% python3 -q
>>> import numpy as np
>>> np.set_printoptions(precision=2, suppress=True, linewidth=140, legacy="1.25")
>>> M = np.load("sample7.npy")
>>> print(M.round(2) + 0)
[[-4.13 -4.76 -0.39 -1.11  7.24  2.54]
 [-3.96 -5.13 -1.34 -4.86  3.39 -4.6 ]
 [-3.38 -3.69  0.04  0.51  7.25  4.71]
 [-2.08 -3.09 -1.4  -5.28 -0.77 -7.46]
 [ 4.46  5.54  1.1   3.89 -5.31  2.23]
 [-4.29 -5.43 -1.23 -4.38  4.51 -3.34]
 [ 4.31  5.44  1.22  4.35 -4.57  3.26]
 [ 3.46  3.8   0.   -0.36 -7.28 -4.53]
 [-4.4  -5.5  -1.16 -4.11  4.97 -2.72]
 [-0.07  0.55  1.08  4.26  4.12  7.96]
 [ 4.44  5.53  1.12  3.96 -5.21  2.38]
 [ 3.16  3.4  -0.14 -0.87 -7.16 -5.14]]
>>> print(round(float(np.trace(np.linalg.pinv(M) @ M)), 2))
2.0
>>> print(np.unique(M.round(6), axis=0).shape)
(12, 6)
>>> print(np.linalg.lstsq(M[:-1].T, M[-1])[2])
2
>>> W0 = np.array([[0, -4, -5, -6, -2, -5],
...     [2, -2, -3, -4, 0, -3],
...     [5, 1, 0, -1, 3, 0],
...     [4, 0, -1, -2, 2, -1],
...     [0, -4, -5, -6, -2, -5],
...     [2, -2, -3, -4, 0, -3]])
>>> rk = np.linalg.matrix_rank(W0)
>>> print(rk)
2
>>> ns = np.linalg.svd(W0)[2][rk:].T
>>> print([int(np.linalg.matrix_rank(W0[:i])) for i in range(1, len(W0) + 1)])
[1, 2, 2, 2, 2, 2]
>>> print(ns.shape)
(6, 4)
>>> print([int(np.linalg.matrix_rank(W0[:, :j + 1])) for j in range(6)])
[1, 2, 2, 2, 2, 2]
>>> print(np.allclose(W0 @ ns, 0))
True
>>> A = np.load("out6.npy")
>>> print(A)
[[ 42   0   0   4   0   1]
 [ 23   0   0  62   0  42]
 [ 58   0   0  17   0   1]
 [ 60   0  67  14   0   0]
 [  0   0   0  65   4   3]
 [ 31   0   0  49   0  25]
 [  8   0   0  61   0  33]
 [  0   0   0  36   0   0]
 [101   0   0   0   0   0]
 [ 30   0   0  21   0   9]
 [  3   0  67  37   0   0]
 [ 39   0   3  18   0   4]
 [ 54   0   0   0   0   0]
 [ 44   0   0   1   0  10]
 [ 28   0  53  63   0  22]
 [ 26   0  34  23   0   3]
 [ 76   0   0  20   0  14]
 [ 32   0  21  68   0  36]
 [ 64   0   0  21   0   3]
 [114   0   0   0   0  40]
 [  0   6   0  23  45   0]
 [ 13   2   0   0  39   0]
 [ 18   0   0  47   0  22]
 [  5   0  54  52   0   3]
 [ 89   0   0   0   0   7]
 [  9   0  25  48   0  18]
 [ 38   0  16  38   0  27]]
>>> def softmax(z):
...     e = np.exp(z - z.max(axis=-1, keepdims=True))
...     return e / e.sum(axis=-1, keepdims=True)
... 
>>> print(np.round(softmax(W0[3]), 2) + 0)
[0.85 0.02 0.01 0.   0.12 0.01]
>>> att = W0 @ W0.T / np.sqrt(6)
>>> print(softmax(att).round(6).argmax(axis=1))
[0 0 2 2 0 0]
>>> print(softmax(att)[3] @ W0)
[ 4.32  0.32 -0.68 -1.68  2.32 -0.68]
>>> proj = A @ np.linalg.solve(A.T @ A, A.T)
>>> print(np.round(np.trace(proj), 2))
6.0
>>> print(np.round(proj @ A[:, 4], 2) + 0)
[ 0.  0.  0.  0.  4.  0.  0.  0.  0.  0.  0.  0.  0.  0.  0.  0.  0.  0.  0.  0. 45. 39.  0.  0.  0.  0.  0.]
>>> print(np.linalg.matrix_rank(A, rtol=0.1))
5
>>> print(np.round(np.linalg.norm(A, 2) / np.linalg.norm(A), 2))
0.78
>>> print([round(float(x), 2) for x in np.linalg.svd(A, compute_uv=False)[:3]])
[282.42, 181.35, 107.68]
>>> K = np.array([[0, 0, 0, 0, 0, 0, 0],
...     [0, 0, 0, 0, 0, 4, 0],
...     [3, 0, 1, 1, 0, 0, 0],
...     [5, 5, 0, 0, 0, 0, 0],
...     [0, 0, 0, 2, 1, 0, 0],
...     [3, 3, 0, 0, 2, 0, 3]])
>>> # null space of dimension 2
>>> U, sv, VT = np.linalg.svd(K)
>>> V = VT[:(sv > 1e-8).sum()]
>>> rng = np.random.default_rng(538446)
>>> x0 = K[5] + -2 * K[1] + rng.integers(2) * np.eye(7)[5]
>>> print(x0)
[ 3.  3.  0.  0.  2. -7.  3.]
>>> print(np.allclose(V.T @ V @ x0, x0))
True
>>> print(np.diag(V.T @ V))
[0.9  0.9  0.18 0.86 0.43 1.   0.74]
>>> print(np.linalg.matrix_rank(np.vstack([K, x0])))
5
